$ python -q
>>> import numpy as np
>>> from numpy import linalg as LA
>>> np.set_printoptions(precision=1, suppress=True, linewidth=160)
>>> def rnd(a):
...     return np.round(a, 1) + 0
... 
>>> out = np.array([[2, 1, -3, 2], [0, -1, -3, 1], [2, -3, 3, 2], [-2, -3, 3, 0]])
>>> E = np.tril(out)
>>> E
array([[ 2,  0,  0,  0],
       [ 0, -1,  0,  0],
       [ 2, -3,  3,  0],
       [-2, -3,  3,  0]])
>>> rnd(E @ LA.pinv(E) @ E)
array([[ 2.,  0.,  0.,  0.],
       [ 0., -1.,  0.,  0.],
       [ 2., -3.,  3.,  0.],
       [-2., -3.,  3.,  0.]])
>>> rnd(np.trace(LA.pinv(E) @ E))
np.float64(3.0)
>>> LA.lstsq(E[:-1].T, E[-1])[2]
np.int32(3)
>>> np.abs(np.diag(LA.qr(E)[1])) > 1e-9
array([ True,  True,  True, False])
>>> rnd(np.abs(LA.eigvals(E)).max())
np.float64(3.0)
>>> E @ E
array([[ 4,  0,  0,  0],
       [ 0,  1,  0,  0],
       [10, -6,  9,  0],
       [ 2, -6,  9,  0]])
>>> np.allclose(E @ E.T, E.T @ E)
False
>>> rnd(np.sort(np.abs(LA.eigvals(E))))
array([0., 1., 2., 3.])
>>> rng = np.random.default_rng(23116)
>>> t = rng.uniform(0, 2 * np.pi, 24)
>>> O, _ = LA.qr(np.array([[0.0, -1.3], [-1.0, 1.1], [-0.3, 0.7]]))
>>> X = 3 * np.c_[np.cos(t), np.sin(t)] @ O.T
>>> rnd(X)
array([[-0.5,  2.8,  1. ],
       [-0.2, -2.9, -0.8],
       [-2.2, -2. ,  0. ],
       [ 1.6, -2.3, -1.1],
       [ 2.9,  0.2, -0.8],
       [-1.7, -2.5, -0.3],
       [-0.7,  2.7,  1. ],
       [ 2.8, -0.6, -1. ],
       [-2.2,  1.7,  1.1],
       [-2.3,  1.5,  1.1],
       [-2.8,  0.7,  1. ],
       [ 2.6,  1.4, -0.3],
       [-2.5, -1.7,  0.2],
       [ 2.8, -0.5, -0.9],
       [-1.6,  2.3,  1.1],
       [-2.2, -2.1,  0. ],
       [-2.6, -1.5,  0.3],
       [ 2.1,  2.2,  0.1],
       [-1.7,  2.2,  1.1],
       [ 1.8, -2.1, -1.1],
       [ 2.8,  1. , -0.5],
       [ 1.4,  2.6,  0.4],
       [ 2.9,  0.2, -0.8],
       [-2.2,  1.8,  1.1]])
>>> W2 = X[[14, 20]].astype(float)
>>> for _ in range(5):
...     lab = LA.norm(X[:, None] - W2, axis=-1).argmin(axis=1)
...     W2 = np.array([X[lab == j].mean(axis=0) for j in range(2)])
... 
>>> lab
array([0, 1, 0, 1, 1, 0, 0, 1, 0, 0, 0, 1, 0, 1, 0, 0, 0, 1, 0, 1, 1, 1, 1, 0])
>>> rnd(W2[1] - W2[0])
array([ 4.1, -0.5, -1.3])
>>> np.abs(W2[1] - W2[0]).argmax()
np.int64(0)
